$ python -q
>>> import numpy as np
>>> np.set_printoptions(precision=2, suppress=True, linewidth=120, sign=" ")
>>> W0 = np.maximum(np.array([[-1, 5],
...     [2, 5],
...     [-3, -3],
...     [-5, -4],
...     [1, -5],
...     [1, 4],
...     [0, -4],
...     [-5, -1],
...     [-4, 3],
...     [-3, -2],
...     [4, 3]]) @ np.array([[3, 3, 2], [-3, -2, 2]]) + np.array([0, 3, 0]), 0)
>>> W0
array([[  0,   0,   8],
       [  0,   0,  14],
       [  0,   0,   0],
       [  0,   0,   0],
       [ 18,  16,   0],
       [  0,   0,  10],
       [ 12,  11,   0],
       [  0,   0,   0],
       [  0,   0,   0],
       [  0,   0,   0],
       [  3,   9,  14]])
>>> W2 = W0[[3, 0]].astype(float)
>>> for _ in range(4):
...     idx = np.linalg.norm(W0[:, None] - W2, axis=-1).argmin(axis=1)
...     W2 = np.array([W0[idx == j].mean(axis=0) for j in range(2)])
... 
>>> idx
array([ 1,  1,  0,  0,  0,  1,  0,  0,  0,  0,  1])
>>> W2[1] - W2[0]
array([-3.54, -1.61, 11.5 ])
>>> np.abs(W2[1] - W2[0]).argmax()
np.int64(2)
>>> F = np.load("sample10.npy")
>>> F
array([[-2, -1,  1],
       [ 5, -4, -5],
       [ 1, -3, -2],
       [-5,  4,  5]])
>>> hat = F @ np.linalg.solve(F.T @ F, F.T)
>>> np.diag(hat)
array([ 1. ,  0.5,  1. ,  0.5])
>>> O = F.astype(float).copy()
>>> for j in range(3):
...     O[:, j] -= O[:, :j] @ (O[:, :j].T @ O[:, j])
...     O[:, j] /= np.linalg.norm(O[:, j])
... 
>>> O
array([[-0.27, -0.74,  0.62],
       [ 0.67, -0.08,  0.2 ],
       [ 0.13, -0.67, -0.73],
       [-0.67,  0.08, -0.2 ]])
>>> np.round(O.T @ O, 2) + 0
array([[ 1.,  0.,  0.],
       [ 0.,  1.,  0.],
       [ 0.,  0.,  1.]])
>>> O, Rm = np.linalg.qr(F)
>>> O.shape, Rm.shape
((4, 3), (3, 3))
>>> np.abs(np.diag(Rm))
array([ 7.42,  3.38,  0.11])
>>> O @ Rm
array([[-2., -1.,  1.],
       [ 5., -4., -5.],
       [ 1., -3., -2.],
       [-5.,  4.,  5.]])
>>> np.round(O.T @ O, 2) + 0
array([[ 1.,  0.,  0.],
       [ 0.,  1.,  0.],
       [ 0.,  0.,  1.]])
>>> t3 = np.stack([F, -3 * F, F[::-1]])
>>> np.linalg.matrix_rank(t3)
array([ 3,  3,  3])
>>> np.linalg.matrix_rank(t3.reshape(3, -1))
np.int64(2)
>>> np.linalg.norm(t3, axis=(1, 2))
array([ 12.33,  36.99,  12.33])
>>> t3.sum(axis=0)
array([[-1,  6,  3],
       [-9,  5,  8],
       [ 3,  2, -1],
       [ 8, -9, -9]])
>>> K = np.load("x.npy")
>>> K
array([[ 11.,  15., -15.,  -9.],
       [ 15.,  27., -25., -15.],
       [-15., -25.,  27.,  15.],
       [ -9., -15.,  15.,  11.]])
>>> # equal to its transpose
>>> [round(float(x), 2) for x in np.linalg.svd(K, compute_uv=False)[:3]]
[70.0, 2.0, 2.0]
>>> round(np.linalg.norm(K, 2) / np.linalg.norm(K), 2)
np.float64(1.0)
>>> np.argsort(-np.linalg.norm(K, axis=0).round(6), kind="stable")[:3]
array([ 1,  2,  0])
>>> round(np.log10(np.linalg.cond(K)))
2
